$ python3 -q
>>> import numpy as np
>>> np.set_printoptions(suppress=True, linewidth=200)
>>> rd = lambda a: np.round(a, 4) + 0
>>> J = np.array([[0.9, 0.6, 1.1, 2.2, -1.0, 0.1, -0.3, 0.1, -1.7, 0.0],
...     [0.0, 1.0, 0.5, -0.2, -1.2, 0.1, 1.0, 0.4, -1.2, 1.4],
...     [0.5, -0.3, 0.0, 0.5, -0.4, 1.5, -2.4, -2.3, -1.1, 1.5],
...     [0.3, 1.3, 0.4, -0.4, -0.9, -0.4, 0.6, -0.5, 0.4, -1.0],
...     [-1.2, 0.9, 1.3, 0.5, -0.1, 0.4, -0.6, -0.6, -0.8, 1.0]])
>>> J
array([[ 0.9,  0.6,  1.1,  2.2, -1. ,  0.1, -0.3,  0.1, -1.7,  0. ],
       [ 0. ,  1. ,  0.5, -0.2, -1.2,  0.1,  1. ,  0.4, -1.2,  1.4],
       [ 0.5, -0.3,  0. ,  0.5, -0.4,  1.5, -2.4, -2.3, -1.1,  1.5],
       [ 0.3,  1.3,  0.4, -0.4, -0.9, -0.4,  0.6, -0.5,  0.4, -1. ],
       [-1.2,  0.9,  1.3,  0.5, -0.1,  0.4, -0.6, -0.6, -0.8,  1. ]])
>>> def softmax(z):
...     e = np.exp(z - z.max(axis=-1, keepdims=True))
...     return e / e.sum(axis=-1, keepdims=True)
... 
>>> rd(softmax(J).sum(axis=1))
array([1., 1., 1., 1., 1.])
>>> rd(softmax(10 * J[3]))
array([0.    , 0.9988, 0.0001, 0.    , 0.    , 0.    , 0.0009, 0.    , 0.0001, 0.    ])
>>> S = J @ J.T / np.sqrt(10)
>>> softmax(S).round(6).argmax(axis=1)
array([0, 1, 2, 3, 4])
>>> rd(softmax(S)[3] @ J)
array([ 0.1842,  1.0351,  0.591 ,  0.1336, -0.8564, -0.0733,  0.2748, -0.3597, -0.3582, -0.13  ])
>>> vec = np.array([-1, 0, -2, -2, 1, -1, 2, 1, 0, 2])
>>> rd(J @ vec)
array([-9.1,  3.3, -7.5, -2.1, -2.7])
>>> (J @ vec).argmax()
np.int64(1)
>>> np.linalg.norm(J @ vec) <= np.linalg.norm(J, 2) * np.linalg.norm(vec) + 1e-9
np.True_
>>> rd(J @ (2 * vec))
array([-18.2,   6.6, -15. ,  -4.2,  -5.4])
>>> Y = np.array([[0, 2, 1, 0],
...     [2, 2, 0, 2],
...     [1, 1, 2, 2],
...     [2, 2, 0, 2],
...     [2, 1, 1, 1],
...     [2, 2, 0, 1],
...     [1, 0, 2, 2],
...     [2, 1, 2, 2],
...     [2, 2, 2, 2],
...     [1, 0, 2, 0]])
>>> W0 = np.block([[np.zeros((10, 10)), Y], [Y.T, np.zeros((4, 4))]])
>>> W0
array([[0., 0., 0., 0., 0., 0., 0., 0., 0., 0., 0., 2., 1., 0.],
       [0., 0., 0., 0., 0., 0., 0., 0., 0., 0., 2., 2., 0., 2.],
       [0., 0., 0., 0., 0., 0., 0., 0., 0., 0., 1., 1., 2., 2.],
       [0., 0., 0., 0., 0., 0., 0., 0., 0., 0., 2., 2., 0., 2.],
       [0., 0., 0., 0., 0., 0., 0., 0., 0., 0., 2., 1., 1., 1.],
       [0., 0., 0., 0., 0., 0., 0., 0., 0., 0., 2., 2., 0., 1.],
       [0., 0., 0., 0., 0., 0., 0., 0., 0., 0., 1., 0., 2., 2.],
       [0., 0., 0., 0., 0., 0., 0., 0., 0., 0., 2., 1., 2., 2.],
       [0., 0., 0., 0., 0., 0., 0., 0., 0., 0., 2., 2., 2., 2.],
       [0., 0., 0., 0., 0., 0., 0., 0., 0., 0., 1., 0., 2., 0.],
       [0., 2., 1., 2., 2., 2., 1., 2., 2., 1., 0., 0., 0., 0.],
       [2., 2., 1., 2., 1., 2., 0., 1., 2., 0., 0., 0., 0., 0.],
       [1., 0., 2., 0., 1., 0., 2., 2., 2., 2., 0., 0., 0., 0.],
       [0., 2., 2., 2., 1., 1., 2., 2., 2., 0., 0., 0., 0., 0.]])
>>> U, s, VT = np.linalg.svd(W0)
>>> V = VT[:(s > 1e-8).sum()]
>>> rng = np.random.default_rng(43)
>>> vec = W0[5] + 4 * W0[11] + rng.integers(2) * np.eye(14)[12]
>>> vec
array([8., 8., 4., 8., 4., 8., 0., 4., 8., 0., 2., 2., 1., 1.])
>>> rd(np.linalg.norm(vec - V.T @ V @ vec))
np.float64(0.0)
>>> np.linalg.matrix_rank(np.vstack([W0, vec]))
np.int64(8)
>>> rd(np.diag(V.T @ V))
array([0.8157, 0.3267, 0.363 , 0.3267, 0.3177, 0.3497, 0.4395, 0.2359, 0.2458, 0.5793, 1.    , 1.    , 1.    , 1.    ])
>>> Y = J / np.linalg.norm(J, axis=1, keepdims=True)
>>> cov = Y @ Y.T
>>> rd(np.linalg.norm(Y, axis=1))
array([1., 1., 1., 1., 1.])
>>> rd(cov)
array([[ 1.    ,  0.4088,  0.3054,  0.076 ,  0.4157],
       [ 0.4088,  1.    ,  0.0292,  0.1918,  0.4469],
       [ 0.3054,  0.0292,  1.    , -0.3161,  0.4812],
       [ 0.076 ,  0.1918, -0.3161,  1.    , -0.0561],
       [ 0.4157,  0.4469,  0.4812, -0.0561,  1.    ]])
>>> rd(cov[1])
array([0.4088, 1.    , 0.0292, 0.1918, 0.4469])
>>> (cov - 2 * np.eye(5)).round(6).argmax(axis=1)
array([4, 4, 4, 1, 2])
>>> w, V = np.linalg.eigh(W0)
>>> vec = np.array([9, 5, -8, -2, 8, 6, -9, 6, 3, -1, -9, 2, -3, 2])
>>> rd(vec @ W0 @ vec / (vec @ vec)), rd(w[0]), rd(w[-1])
(np.float64(-0.7976), np.float64(-8.9231), np.float64(8.9231))
>>> np.abs(W0).sum(axis=1).max(), rd(np.abs(w).max())
(np.float64(15.0), np.float64(8.9231))
>>> w, V = np.linalg.eigh(W0)
>>> rd(w)
array([-8.9231, -3.4653, -2.0447, -1.4799,  0.    ,  0.    ,  0.    ,  0.    ,  0.    ,  0.    ,  1.4799,  2.0447,  3.4653,  8.9231])
>>> (w > 1e-8).sum(), (w < -1e-8).sum()
(np.int64(4), np.int64(4))
>>> np.unique(w.round(6) + 0, return_counts=True)[1]
array([1, 1, 1, 1, 6, 1, 1, 1, 1])
>>> rd(w.sum()), np.trace(W0)
(np.float64(0.0), np.float64(0.0))
>>> rd(np.linalg.eigvalsh(W0 + 2 * np.eye(14)))
array([-6.9231, -1.4653, -0.0447,  0.5201,  2.    ,  2.    ,  2.    ,  2.    ,  2.    ,  2.    ,  3.4799,  4.0447,  5.4653, 10.9231])
